$ python -q
>>> import numpy as np
>>> np.set_printoptions(precision=2, suppress=True, linewidth=160)
>>> feats = np.loadtxt("run1.csv", delimiter=",")
>>> feats
array([[ 0.67, -0.15, -0.3 , -0.16,  0.24, -0.08, -0.1 , -0.11],
       [-0.15,  0.93, -0.14, -0.07,  0.11, -0.04, -0.04, -0.05],
       [-0.3 , -0.14,  0.73, -0.14,  0.22, -0.07, -0.09, -0.1 ],
       [-0.16, -0.07, -0.14,  0.92,  0.11, -0.04, -0.05, -0.05],
       [ 0.24,  0.11,  0.22,  0.11,  0.83,  0.06,  0.07,  0.08],
       [-0.08, -0.04, -0.07, -0.04,  0.06,  0.98, -0.02, -0.03],
       [-0.1 , -0.04, -0.09, -0.05,  0.07, -0.02,  0.97, -0.03],
       [-0.11, -0.05, -0.1 , -0.05,  0.08, -0.03, -0.03,  0.96]])
>>> # a projection of rank 7
>>> C2 = feats.T @ feats
>>> np.round(np.linalg.eigvalsh(C2)[::-1], 2) + 0
array([1., 1., 1., 1., 1., 1., 1., 0.])
>>> np.linalg.matrix_rank(C2)
np.int64(7)
>>> C2
array([[ 0.67, -0.15, -0.3 , -0.16,  0.24, -0.08, -0.1 , -0.11],
       [-0.15,  0.93, -0.14, -0.07,  0.11, -0.04, -0.04, -0.05],
       [-0.3 , -0.14,  0.73, -0.14,  0.22, -0.07, -0.09, -0.1 ],
       [-0.16, -0.07, -0.14,  0.92,  0.11, -0.04, -0.05, -0.05],
       [ 0.24,  0.11,  0.22,  0.11,  0.83,  0.06,  0.07,  0.08],
       [-0.08, -0.04, -0.07, -0.04,  0.06,  0.98, -0.02, -0.03],
       [-0.1 , -0.04, -0.09, -0.05,  0.07, -0.02,  0.97, -0.03],
       [-0.11, -0.05, -0.1 , -0.05,  0.08, -0.03, -0.03,  0.96]])
>>> (feats @ feats.T).shape
(8, 8)
>>> round(np.trace(C2), 2), np.round((feats ** 2).sum(), 2)
(np.float64(7.0), np.float64(7.0))
>>> np.diag(C2)
array([0.67, 0.93, 0.73, 0.92, 0.83, 0.98, 0.97, 0.96])
>>> rng = np.random.default_rng(806348)
>>> m1 = (rng.random((10, 10)) < 0.3) + np.eye(10)
>>> m1 /= m1.sum(axis=1, keepdims=True)
>>> m1
array([[0.25, 0.  , 0.25, 0.25, 0.  , 0.  , 0.25, 0.  , 0.  , 0.  ],
       [0.  , 0.5 , 0.  , 0.  , 0.5 , 0.  , 0.  , 0.  , 0.  , 0.  ],
       [0.17, 0.17, 0.33, 0.  , 0.17, 0.  , 0.  , 0.17, 0.  , 0.  ],
       [0.  , 0.  , 0.  , 0.33, 0.  , 0.  , 0.  , 0.  , 0.33, 0.33],
       [0.33, 0.  , 0.  , 0.  , 0.33, 0.33, 0.  , 0.  , 0.  , 0.  ],
       [0.  , 0.  , 0.  , 0.  , 0.  , 0.67, 0.  , 0.  , 0.  , 0.33],
       [0.2 , 0.  , 0.2 , 0.  , 0.  , 0.2 , 0.4 , 0.  , 0.  , 0.  ],
       [0.  , 0.  , 0.33, 0.33, 0.  , 0.  , 0.  , 0.33, 0.  , 0.  ],
       [0.  , 0.11, 0.11, 0.11, 0.11, 0.  , 0.11, 0.11, 0.22, 0.11],
       [0.  , 0.  , 0.  , 0.  , 0.  , 0.  , 0.  , 0.33, 0.  , 0.67]])
>>> r = np.linalg.matrix_rank(feats)
>>> r
np.int64(7)
>>> null = np.linalg.svd(feats)[2][r:].T
>>> null[:, 0] / null[np.abs(null[:, 0]).round(6).argmax(), 0]
array([ 1.  ,  0.45,  0.92,  0.48, -0.72,  0.24,  0.29,  0.34])
>>> np.linalg.matrix_rank(feats.T @ feats), np.linalg.matrix_rank(feats @ feats.T)
(np.int64(7), np.int64(7))
>>> null.shape
(8, 1)
>>> [int(np.linalg.matrix_rank(feats[:i])) for i in range(1, len(feats) + 1)]
[1, 2, 3, 4, 5, 6, 7, 7]
>>> M2 = feats / np.linalg.norm(feats, axis=1, keepdims=True)
>>> C2 = M2 @ M2.T
>>> C2
array([[ 1.  , -0.19, -0.43, -0.2 ,  0.32, -0.1 , -0.12, -0.14],
       [-0.19,  1.  , -0.17, -0.08,  0.12, -0.04, -0.05, -0.05],
       [-0.43, -0.17,  1.  , -0.18,  0.28, -0.09, -0.1 , -0.12],
       [-0.2 , -0.08, -0.18,  1.  ,  0.13, -0.04, -0.05, -0.06],
       [ 0.32,  0.12,  0.28,  0.13,  1.  ,  0.06,  0.08,  0.09],
       [-0.1 , -0.04, -0.09, -0.04,  0.06,  1.  , -0.02, -0.03],
       [-0.12, -0.05, -0.1 , -0.05,  0.08, -0.02,  1.  , -0.03],
       [-0.14, -0.05, -0.12, -0.06,  0.09, -0.03, -0.03,  1.  ]])
>>> np.linalg.norm(M2, axis=1)
array([1., 1., 1., 1., 1., 1., 1., 1.])
>>> round(float(np.degrees(np.arccos(np.clip(C2[5, 6], -1, 1)))), 2)
91.36
>>> C2[5]
array([-0.1 , -0.04, -0.09, -0.04,  0.06,  1.  , -0.02, -0.03])
>>> (np.abs(C2) > 0.9).astype(int)
array([[1, 0, 0, 0, 0, 0, 0, 0],
       [0, 1, 0, 0, 0, 0, 0, 0],
       [0, 0, 1, 0, 0, 0, 0, 0],
       [0, 0, 0, 1, 0, 0, 0, 0],
       [0, 0, 0, 0, 1, 0, 0, 0],
       [0, 0, 0, 0, 0, 1, 0, 0],
       [0, 0, 0, 0, 0, 0, 1, 0],
       [0, 0, 0, 0, 0, 0, 0, 1]])
>>> (C2 - 2 * np.eye(8)).round(6).argmax(axis=1)
array([4, 4, 4, 4, 0, 4, 4, 4])
>>> M2 = feats + rng.integers(-2, 3, (8, 7)) @ rng.integers(-2, 3, (7, 8))
>>> M2
array([[ -1.33, -10.15,  -0.3 ,   5.84,  -0.76,  -0.08,  11.9 ,   6.89],
       [ -0.15,   0.93,   7.86,  -5.07,   8.11,  -4.04,  -2.04,  -0.05],
       [  3.7 ,  -7.14,   3.73,   3.86,  -9.78,   4.93,  14.91,   6.9 ],
       [-11.16,  -6.07,   0.86,   2.92,   4.11,  -1.04,   3.95,   1.95],
       [-14.76,  -1.89,  -0.78,   1.11,   5.83,  -0.94,  -0.93,  -2.92],
       [ -6.08,  -5.04,   1.93,   3.96,  -2.94,   5.98,  11.98,  -1.03],
       [ -9.1 ,  -3.04,  -5.09,   4.95,   1.07,  -0.02,   3.97,  -2.03],
       [  0.89,   2.95,  -2.1 ,  -3.05,  -0.92,  -4.03,  -6.03,   3.96]])
>>> np.abs(M2 - feats).sum(axis=1)
array([38., 27., 55., 31., 29., 38., 28., 23.])
>>> np.linalg.matrix_rank(M2 - feats, tol=1e-8)
np.int64(7)
>>> E = np.loadtxt("arr.csv", delimiter=",")
>>> E
array([[-0.09,  0.34,  0.49, -0.23],
       [ 0.39, -0.13, -0.01, -0.25],
       [-0.05, -0.5 , -0.17,  0.33],
       [-0.25, -0.52,  0.17, -0.69],
       [-0.14,  0.14, -0.69, -0.44],
       [-0.11,  0.15, -0.05, -0.22],
       [ 0.59, -0.2 , -0.21, -0.03],
       [ 0.02,  0.37, -0.38, -0.02],
       [-0.48,  0.14, -0.11,  0.13],
       [ 0.41,  0.33,  0.15, -0.21]])
>>> round(float(E[:, 1] @ E[:, 0]), 2)
0.0
>>> cent = E[[5, 2]].astype(float)
>>> for _ in range(5):
...     labels = np.linalg.norm(E[:, None] - cent, axis=-1).argmin(axis=1)
...     cent = np.array([E[labels == j].mean(axis=0) for j in range(2)])
... 
>>> labels
array([0, 0, 1, 0, 0, 0, 1, 0, 0, 0])
>>> np.bincount(labels)
array([8, 2])
>>> cent
array([[-0.03,  0.1 , -0.05, -0.24],
       [ 0.27, -0.35, -0.19,  0.15]])
>>> cent[1] - cent[0]
array([ 0.3 , -0.45, -0.14,  0.39])
>>> labels = E[:, 1] > np.median(E[:, 1])
>>> u = E[labels].mean(axis=0) - E[~labels].mean(axis=0)
>>> (((E - E.mean(axis=0)) @ u > 0) == labels).mean()
np.float64(1.0)
>>> u
array([-0.16,  0.51,  0.2 ,  0.11])
>>> cent = 3 * np.array([[0.0, 1.6, -0.8, 0.0, 0.5],
...     [-1.5, 0.6, 1.0, -0.1, 1.6],
...     [-0.7, -1.0, -0.4, -0.1, -1.1]])
>>> labels = rng.integers(0, 3, 12)
>>> A = cent[labels] + rng.normal(size=(12, 5))
>>> A
array([[-3.46,  2.16,  4.78, -1.39,  4.38],
       [-0.47, -1.33, -1.56, -1.82, -1.97],
       [-0.42,  3.38, -1.89,  2.6 ,  1.42],
       [ 0.52,  5.23, -2.96, -0.66, -0.52],
       [ 0.71,  4.26, -3.36, -0.2 ,  1.63],
       [-4.37,  2.05,  4.32,  0.5 ,  5.35],
       [-3.85,  1.1 ,  1.37, -2.17,  5.29],
       [-0.04,  5.47, -2.77,  0.8 ,  0.74],
       [-3.26,  2.06,  5.5 , -0.06,  4.68],
       [-2.19,  2.35,  1.53, -1.75,  4.79],
       [-0.57,  4.57, -4.15, -0.8 ,  1.02],
       [-1.13,  5.49, -2.28,  0.06,  2.31]])
>>> M2 = np.c_[A[:, :3] @ np.array([[-2, 5, 0], [-2, 3, -4], [-3, 2, -5]]), np.array([2, 1, 2, 1, 2, 1, 2, 1, 2, 1, 1, 0])]
>>> M2
array([[-11.74,  -1.25, -32.54,   2.  ],
       [  8.29,  -9.48,  13.12,   1.  ],
       [ -0.27,   4.29,  -4.08,   2.  ],
       [ -2.62,  12.39,  -6.11,   1.  ],
       [  0.14,   9.59,  -0.24,   2.  ],
       [ -8.33,  -7.06, -29.81,   1.  ],
       [  1.38, -13.2 , -11.26,   2.  ],
       [ -2.52,  10.62,  -7.99,   1.  ],
       [-14.1 ,   0.9 , -35.74,   2.  ],
       [ -4.92,  -0.82, -17.05,   1.  ],
       [  4.44,   2.57,   2.46,   1.  ],
       [ -1.88,   6.27, -10.55,   0.  ]])
>>> np.round(np.linalg.norm(M2 - A @ np.linalg.lstsq(A, M2)[0], axis=0), 2) + 0
array([0.  , 0.  , 0.  , 2.82])
